% python3 -q
>>> import numpy as np
>>> import numpy.linalg as la
>>> np.set_printoptions(precision=1, suppress=True, linewidth=160)
>>> data = np.loadtxt("arr.csv", delimiter=",")
>>> data.round(1) + 0
array([[ -9.6,  -1.4,   8.5, -22.8,  -0.3],
       [ -2.3,   0. ,   2.3,  -5.7,  -1. ],
       [ -1.7,   0. ,   1.7,  -4.3,  -1. ],
       [ -0.3,  -0.1,  -0.1,  -0.3,  -0.3],
       [  0.1,   0. ,   0. ,   0.1,   0.1],
       [  6.8,   4.5,   4.4,   5.7,   3.2],
       [ 13.1,   8.6,   7.7,  12. ,   5. ],
       [ 14.3,   9.4,   8.3,  13.2,   5.3],
       [ 17.5,  11.4,   9.7,  16.5,   6. ],
       [ 21.6,  14. ,  11.4,  20.9,   6.8],
       [ 24.8,  16. ,  12.7,  24.4,   7.4]])
>>> x = np.array([-3, 3, 2, -3, -3])
>>> np.einsum("ij,j->i", data, x)
array([111. ,  31.5,  24.4,   2.1,  -0.4, -24.7, -48.8, -53.5, -66.3, -82.9, -96.3])
>>> data @ np.ones(5)
array([-25.6,  -6.6,  -5.4,  -1.1,   0.3,  24.6,  46.4,  50.4,  61.2,  74.7,  85.4])
>>> Uu, s, vt = la.svd(data)
>>> evecs = vt[:(s > 1e-8).sum()]
>>> rng = np.random.default_rng(368147)
>>> x = data[10] + 2 * data[3] + rng.integers(2) * np.eye(5)[4]
>>> x
array([24.2, 15.8, 12.6, 23.8,  6.8])
>>> np.allclose(evecs.T @ evecs @ x, x)
True
>>> la.matrix_rank(np.vstack([data, x]))
np.int64(3)
>>> np.round(evecs.T @ evecs, 1) + 0
array([[ 0.4,  0.3,  0.2,  0.3,  0.1],
       [ 0.3,  0.3,  0.3,  0.1, -0.1],
       [ 0.2,  0.3,  0.6, -0.3,  0.1],
       [ 0.3,  0.1, -0.3,  0.8,  0. ],
       [ 0.1, -0.1,  0.1,  0. ,  1. ]])
>>> np.diag(evecs.T @ evecs)
array([0.4, 0.3, 0.6, 0.8, 1. ])
>>> idx = data[:, 1] > np.median(data[:, 1])
>>> r0 = data[idx].mean(axis=0) - data[~idx].mean(axis=0)
>>> ((data - data.mean(axis=0)) @ r0 > 0).astype(int)
array([0, 0, 0, 0, 0, 0, 1, 1, 1, 1, 1])
>>> np.argsort(-np.abs(r0).round(6), kind="stable")
array([3, 0, 1, 2, 4])
>>> mat = np.load("mat.npy")
>>> mat
array([[ 1. ,  0. ,  0. ,  0. ,  0. ,  0. ,  0. ],
       [ 0. ,  0.3,  0. ,  0. ,  1. ,  0. ,  0. ],
       [ 0. ,  0. ,  1. ,  0. ,  0. ,  0. ,  0. ],
       [ 0. ,  0. ,  0. ,  1. ,  0. ,  0. ,  0. ],
       [ 0. , -1. ,  0. ,  0. ,  0.3,  0. ,  0. ],
       [ 0. ,  0. ,  0. ,  0. ,  0. ,  1. ,  0. ],
       [ 0. ,  0. ,  0. ,  0. ,  0. ,  0. ,  1. ]])
>>> # 6 groups of indices that never mix
>>> np.round(mat @ mat.T, 1) + 0
array([[1., 0., 0., 0., 0., 0., 0.],
       [0., 1., 0., 0., 0., 0., 0.],
       [0., 0., 1., 0., 0., 0., 0.],
       [0., 0., 0., 1., 0., 0., 0.],
       [0., 0., 0., 0., 1., 0., 0.],
       [0., 0., 0., 0., 0., 1., 0.],
       [0., 0., 0., 0., 0., 0., 1.]])
>>> mat[:, 0] @ mat[:, 6]
np.float64(0.0)
>>> la.norm(mat, axis=0)
array([1., 1., 1., 1., 1., 1., 1.])
>>> arr = np.loadtxt("x.csv", delimiter=",")
>>> arr
array([[-0.5, -0.9],
       [ 0.9, -0.5]])
>>> # orthonormal columns
>>> proj = np.triu(np.array([[0, 0], [0, 2]]), 1) + np.eye(2)
>>> other = proj @ arr @ la.inv(proj)
>>> la.matrix_rank(other)
np.int64(2)
>>> proj @ arr - arr @ proj
array([[0., 0.],
       [0., 0.]])
>>> x = np.array([2, 2])
>>> target = arr @ x
>>> target
array([-2.7,  0.7])
>>> la.solve(arr.T, arr[1])
array([-0.,  1.])
>>> la.solve(arr, 5 * target)
array([10., 10.])
>>> np.round(arr @ arr.T, 1) + 0
array([[1., 0.],
       [0., 1.]])
>>> la.pinv(arr)
array([[-0.5,  0.9],
       [-0.9, -0.5]])
>>> la.norm(arr, axis=0)
array([1., 1.])
>>> np.round(arr[:, 0] @ arr[:, 1], 1)
np.float64(0.0)
>>> np.round(arr.T @ arr, 1) + 0
array([[1., 0.],
       [0., 1.]])
